$ python -q
>>> import numpy as np
>>> np.set_printoptions(precision=2, suppress=True, linewidth=160)
>>> def rnd(a):
...     return np.round(a, 2) + 0
... 
>>> E = np.load("block14.npy")
>>> print(E)
[[ -2  -4   2   3   5]
 [  3  -8   0   0   5]
 [ -2  -4  -3   3   8]
 [ -2  -4   1   2   5]
 [  0  -6  -1   3   2]
 [  5  -5   1   6   4]
 [  5  -2  -2   6   2]
 [  0  -7   2   5   3]
 [  0 -12   6   5  -2]
 [  0  -9   4   1  -7]
 [ -1 -11   0   0  -4]
 [ -2 -11   0   3  -8]
 [ -6  -8   0  -1  -7]
 [ -3  -9   1  -2 -10]
 [ -8  -8   5  -3 -11]
 [ -6  -7   8   0  -8]]
>>> hat = E @ np.linalg.solve(E.T @ E, E.T)
>>> print(rnd(np.linalg.eigvalsh(hat)))
[0. 0. 0. 0. 0. 0. 0. 0. 0. 0. 0. 1. 1. 1. 1. 1.]
>>> print(rnd(hat @ E[:, 0]))
[-2.  3. -2. -2.  0.  5.  5.  0.  0.  0. -1. -2. -6. -3. -8. -6.]
>>> f = np.array([-1, -5, 3, -5, 2])
>>> g = np.array([4, 5, 3, 4, 2, 5])
>>> M = np.outer(f, g)
>>> print(M)
[[ -4  -5  -3  -4  -2  -5]
 [-20 -25 -15 -20 -10 -25]
 [ 12  15   9  12   6  15]
 [-20 -25 -15 -20 -10 -25]
 [  8  10   6   8   4  10]]
>>> # row 3 repeats row 1
>>> x0 = np.array([3, 2, 2, 0, 3, 1])
>>> h1 = np.maximum(M @ x0, 0)
>>> print(M.T @ h1)
[2028 2535 1521 2028 1014 2535]
>>> rng = np.random.default_rng(712310)
>>> B = M + rng.integers(-2, 3, (5, 1)) @ rng.integers(-2, 3, (1, 6))
>>> print(B)
[[ -6  -1   1  -4  -6  -5]
 [-19 -27 -17 -20  -8 -25]
 [ 11  17  11  12   4  15]
 [-18 -29 -19 -20  -6 -25]
 [ 10   6   2   8   8  10]]
>>> print(B - M)
[[-2  4  4  0 -4  0]
 [ 1 -2 -2  0  2  0]
 [-1  2  2  0 -2  0]
 [ 2 -4 -4  0  4  0]
 [ 2 -4 -4  0  4  0]]
>>> print(np.abs(B - M).sum(axis=1))
[14  7  7 14 14]
>>> Uu, s = np.linalg.svd(B)
Traceback (most recent call last):
  File "<python-input-21>", line 1, in <module>
    Uu, s = np.linalg.svd(B)
    ^^^^^
ValueError: too many values to unpack (expected 2)
>>> Uu, s, Vh = np.linalg.svd(B, full_matrices=False)
>>> print(rnd(np.sqrt((s ** 2).sum())), rnd(np.linalg.norm(B)))
80.34 80.34
>>> print(rnd(np.cumsum(s ** 2) / np.sum(s ** 2)))
[0.98 1.   1.   1.   1.  ]
>>> print((s > 1e-8).sum())
2
>>> print(rnd(np.abs(Vh[0])))
[0.38 0.54 0.34 0.4  0.16 0.5 ]
>>> mat = np.loadtxt("out8.csv", delimiter=",")
>>> print(mat)
[[0. 0. 0. 0. 0. 0. 0. 0. 0. 0.]
 [0. 2. 0. 0. 0. 0. 0. 0. 0. 0.]
 [0. 0. 0. 0. 0. 0. 0. 0. 0. 0.]
 [0. 0. 0. 2. 0. 0. 0. 0. 0. 0.]
 [0. 0. 0. 0. 2. 0. 0. 0. 0. 0.]
 [0. 0. 0. 0. 0. 2. 0. 0. 0. 0.]
 [0. 0. 0. 0. 0. 0. 3. 0. 0. 0.]
 [0. 0. 0. 0. 0. 0. 0. 2. 0. 0.]
 [0. 0. 0. 0. 0. 0. 0. 0. 1. 0.]
 [0. 0. 0. 0. 0. 0. 0. 0. 0. 3.]]
>>> # triangular
>>> print(np.linalg.matrix_rank(mat, rtol=0.1))
8
>>> print(np.linalg.cond(mat) > 100)
True
>>> print([round(float(x), 2) for x in np.linalg.svd(mat, compute_uv=False)[:3]])
[3.0, 3.0, 2.0]
>>> print(np.argsort(-np.linalg.norm(mat, axis=0).round(6), kind="stable")[:3])
[6 9 1]
>>> z = rng.permutation(10)
>>> print(z)
[7 2 5 3 9 6 1 8 4 0]
>>> B = mat[z][:, z]
>>> print(B)
[[2. 0. 0. 0. 0. 0. 0. 0. 0. 0.]
 [0. 0. 0. 0. 0. 0. 0. 0. 0. 0.]
 [0. 0. 2. 0. 0. 0. 0. 0. 0. 0.]
 [0. 0. 0. 2. 0. 0. 0. 0. 0. 0.]
 [0. 0. 0. 0. 3. 0. 0. 0. 0. 0.]
 [0. 0. 0. 0. 0. 3. 0. 0. 0. 0.]
 [0. 0. 0. 0. 0. 0. 2. 0. 0. 0.]
 [0. 0. 0. 0. 0. 0. 0. 1. 0. 0.]
 [0. 0. 0. 0. 0. 0. 0. 0. 2. 0.]
 [0. 0. 0. 0. 0. 0. 0. 0. 0. 0.]]
>>> print(rnd(np.sort(np.abs(np.linalg.eigvals(B)))))
[0. 0. 1. 2. 2. 2. 2. 2. 3. 3.]
>>> rk = np.linalg.matrix_rank(B)
>>> print(rk)
8
>>> N = np.linalg.svd(B)[2][rk:].T
>>> print(np.allclose(B @ N, 0))
True
>>> print(np.linalg.matrix_rank(B.T @ B), np.linalg.matrix_rank(B @ B.T))
8 8
>>> print([int(np.linalg.matrix_rank(np.delete(B, i, axis=0))) for i in range(10)])
[7, 8, 7, 7, 7, 7, 7, 7, 7, 8]
>>> print([int(np.linalg.matrix_rank(B[:, :j + 1])) for j in range(10)])
[1, 1, 2, 3, 4, 5, 6, 7, 8, 8]
>>> def softmax(z):
...     e = np.exp(z - z.max(axis=-1, keepdims=True))
...     return e / e.sum(axis=-1, keepdims=True)
... 
>>> print(rnd(softmax(mat[8] + 2)))
[0.09 0.09 0.09 0.09 0.09 0.09 0.09 0.09 0.23 0.09]
>>> print(rnd(softmax(mat[8])))
[0.09 0.09 0.09 0.09 0.09 0.09 0.09 0.09 0.23 0.09]
>>> scores = mat @ mat.T / np.sqrt(10)
>>> print(rnd(softmax(scores)))
[[0.1  0.1  0.1  0.1  0.1  0.1  0.1  0.1  0.1  0.1 ]
 [0.08 0.28 0.08 0.08 0.08 0.08 0.08 0.08 0.08 0.08]
 [0.1  0.1  0.1  0.1  0.1  0.1  0.1  0.1  0.1  0.1 ]
 [0.08 0.08 0.08 0.28 0.08 0.08 0.08 0.08 0.08 0.08]
 [0.08 0.08 0.08 0.08 0.28 0.08 0.08 0.08 0.08 0.08]
 [0.08 0.08 0.08 0.08 0.08 0.28 0.08 0.08 0.08 0.08]
 [0.04 0.04 0.04 0.04 0.04 0.04 0.66 0.04 0.04 0.04]
 [0.08 0.08 0.08 0.08 0.08 0.08 0.08 0.28 0.08 0.08]
 [0.1  0.1  0.1  0.1  0.1  0.1  0.1  0.1  0.13 0.1 ]
 [0.04 0.04 0.04 0.04 0.04 0.04 0.04 0.04 0.04 0.66]]
>>> print(softmax(scores).round(6).argmax(axis=1))
[0 1 0 3 4 5 6 7 8 9]
>>> print(rnd(softmax(scores + np.triu(np.full(scores.shape, -np.inf), 1))))
[[1.   0.   0.   0.   0.   0.   0.   0.   0.   0.  ]
 [0.22 0.78 0.   0.   0.   0.   0.   0.   0.   0.  ]
 [0.33 0.33 0.33 0.   0.   0.   0.   0.   0.   0.  ]
 [0.15 0.15 0.15 0.54 0.   0.   0.   0.   0.   0.  ]
 [0.13 0.13 0.13 0.13 0.47 0.   0.   0.   0.   0.  ]
 [0.12 0.12 0.12 0.12 0.12 0.41 0.   0.   0.   0.  ]
 [0.04 0.04 0.04 0.04 0.04 0.04 0.74 0.   0.   0.  ]
 [0.09 0.09 0.09 0.09 0.09 0.09 0.09 0.34 0.   0.  ]
 [0.11 0.11 0.11 0.11 0.11 0.11 0.11 0.11 0.15 0.  ]
 [0.04 0.04 0.04 0.04 0.04 0.04 0.04 0.04 0.04 0.66]]
>>> W0 = np.loadtxt("dump.csv", delimiter=",")
>>> print(W0)
[[  0.   3.   5.   3.  11.   4.   6. -12.   3.  -8.]
 [ -3.   0. -10. -12.   9.  -7. -11.  -4.  10.  12.]
 [ -5.  10.   0.  -2.   5.  -9.   4.  -6.   1.   9.]
 [ -3.  12.   2.   0.  11.   1.   7.   0.   6.  14.]
 [-11.  -9.  -5. -11.   0.  -1.  -2.  -8.  -1.  13.]
 [ -4.   7.   9.  -1.   1.   0.   3.   3. -18.   9.]
 [ -6.  11.  -4.  -7.   2.  -3.   0.   2.   7. -15.]
 [ 12.   4.   6.   0.   8.  -3.  -2.   0.  -8. -10.]
 [ -3. -10.  -1.  -6.   1.  18.  -7.   8.   0.  -4.]
 [  8. -12.  -9. -14. -13.  -9.  15.  10.   4.   0.]]
>>> # antisymmetric, zero diagonal
>>> f = np.array([3, -5])
>>> print(np.cross(W0[5, :3], W0[4, :3]))
[  46. -119.  113.]
>>> print(np.polyval(f, W0[5]))
[-17.  16.  22.  -8.  -2.  -5.   4.   4. -59.  22.]
>>> print(np.convolve(W0[5], f))
[-12.  41.  -8. -48.   8.  -5.   9.  -6. -69. 117. -45.]
>>> arr = np.load("arr.npy")
>>> print(rnd(arr))
[[-0.23 -0.69 -0.2  -0.25  0.21  0.16 -0.05  0.33 -0.24  0.35]
 [-0.14 -0.16  0.01  0.56  0.43 -0.42  0.4   0.24  0.24 -0.07]
 [-0.14  0.14 -0.05 -0.04  0.68  0.02 -0.62 -0.1  -0.05 -0.31]
 [-0.09 -0.45  0.49  0.03  0.    0.03  0.19 -0.47 -0.34 -0.42]
 [-0.88  0.03 -0.05 -0.05 -0.28  0.   -0.07 -0.12  0.35 -0.08]
 [-0.28  0.31 -0.18  0.06 -0.13 -0.36  0.05  0.19 -0.77 -0.07]
 [-0.05  0.05  0.03 -0.04  0.17 -0.39 -0.04 -0.61 -0.04  0.66]
 [ 0.14 -0.14 -0.66 -0.4   0.04 -0.26  0.27 -0.27  0.12 -0.37]
 [ 0.18 -0.35  0.09  0.05 -0.38 -0.59 -0.54  0.14  0.13 -0.11]
 [-0.05  0.17  0.49 -0.68  0.19 -0.31  0.2   0.29  0.12 -0.02]]
>>> print(np.linalg.norm(arr, axis=1).argmax())
6
>>> print(rnd(arr[6] @ arr[0]))
0.0
>>> evals, vecs = np.linalg.eigh(mat)
>>> print(evals.sum(), np.trace(mat))
17.0 17.0
>>> print(np.unique(evals.round(6) + 0, return_counts=True)[1])
[2 1 5 2]
>>> B = arr + rng.integers(-2, 3, (10, 1)) @ rng.integers(-2, 3, (1, 10))
>>> print(rnd(B))
[[-2.23 -2.69 -0.2  -2.25  0.21  0.16 -0.05  4.33  1.76  0.35]
 [-1.14 -1.16  0.01 -0.44  0.43 -0.42  0.4   2.24  1.24 -0.07]
 [-2.14 -1.86 -0.05 -2.04  0.68  0.02 -0.62  3.9   1.95 -0.31]
 [-2.09 -2.45  0.49 -1.97  0.    0.03  0.19  3.53  1.66 -0.42]
 [ 0.12  1.03 -0.05  0.95 -0.28  0.   -0.07 -2.12 -0.65 -0.08]
 [-2.28 -1.69 -0.18 -1.94 -0.13 -0.36  0.05  4.19  1.23 -0.07]
 [-0.05  0.05  0.03 -0.04  0.17 -0.39 -0.04 -0.61 -0.04  0.66]
 [-1.86 -2.14 -0.66 -2.4   0.04 -0.26  0.27  3.73  2.12 -0.37]
 [-1.82 -2.35  0.09 -1.95 -0.38 -0.59 -0.54  4.14  2.13 -0.11]
 [-1.05 -0.83  0.49 -1.68  0.19 -0.31  0.2   2.29  1.12 -0.02]]
>>> print(rnd(B - arr))
[[-2. -2.  0. -2.  0.  0.  0.  4.  2.  0.]
 [-1. -1.  0. -1.  0.  0.  0.  2.  1.  0.]
 [-2. -2.  0. -2.  0.  0.  0.  4.  2.  0.]
 [-2. -2.  0. -2.  0.  0.  0.  4.  2.  0.]
 [ 1.  1.  0.  1.  0.  0.  0. -2. -1.  0.]
 [-2. -2.  0. -2.  0.  0.  0.  4.  2.  0.]
 [ 0.  0.  0.  0.  0.  0.  0.  0.  0.  0.]
 [-2. -2.  0. -2.  0.  0.  0.  4.  2.  0.]
 [-2. -2.  0. -2.  0.  0.  0.  4.  2.  0.]
 [-1. -1.  0. -1.  0.  0.  0.  2.  1.  0.]]
>>> feats = np.load("m.npy")
>>> print(feats)
[[ 3. -2.  0.  0.  0.  0.  0.  0.  0.  0.  0.  0.]
 [-2.  0. -2.  0.  0.  0.  0.  0.  0.  0.  0.  0.]
 [ 0. -2.  1. -2.  0.  0.  0.  0.  0.  0.  0.  0.]
 [ 0.  0. -2.  1. -2.  0.  0.  0.  0.  0.  0.  0.]
 [ 0.  0.  0. -2.  3. -2.  0.  0.  0.  0.  0.  0.]
 [ 0.  0.  0.  0. -2.  3. -2.  0.  0.  0.  0.  0.]
 [ 0.  0.  0.  0.  0. -2.  2. -2.  0.  0.  0.  0.]
 [ 0.  0.  0.  0.  0.  0. -2.  0. -2.  0.  0.  0.]
 [ 0.  0.  0.  0.  0.  0.  0. -2.  1. -2.  0.  0.]
 [ 0.  0.  0.  0.  0.  0.  0.  0. -2.  3. -2.  0.]
 [ 0.  0.  0.  0.  0.  0.  0.  0.  0. -2.  3. -2.]
 [ 0.  0.  0.  0.  0.  0.  0.  0.  0.  0. -2.  3.]]
>>> # equal to its transpose
>>> x0 = np.array([1, 1, 1, 0, -2, 1, 2, 0, -1, 1, -2, 2])
>>> h1 = np.maximum(feats @ x0, 0)
>>> print(np.flatnonzero(h1 > 1e-9))
[ 0  3  5  6  9 11]
>>> print(feats.T @ h1)
[  3.  -2.  -4.   2. -10.   5.  -2.  -4. -18.  27. -38.  30.]
>>> print(np.maximum(feats @ (3 * x0), 0))
[ 3.  0.  0.  6.  0.  9.  6.  0.  0. 27.  0. 30.]
>>> print(rnd(np.tanh(feats @ x0)))
[ 0.76 -1.   -0.76  0.96 -1.    1.    0.96 -0.96 -1.    1.   -1.    1.  ]
>>> z = rng.permutation(12)
>>> print(z)
[ 8  2  9  3  1  0  4  5  7  6 11 10]
>>> B = feats[z][:, z]
>>> print(np.trace(B))
23.0
>>> print(rnd(np.sort(np.abs(np.linalg.eigvals(B)))))
[0.3  0.63 0.87 1.61 2.52 2.56 2.62 3.64 4.12 4.56 6.03 6.16]
>>> print(rnd(np.linalg.det(B)), rnd(np.linalg.det(feats[z])))
11520.0 11520.0
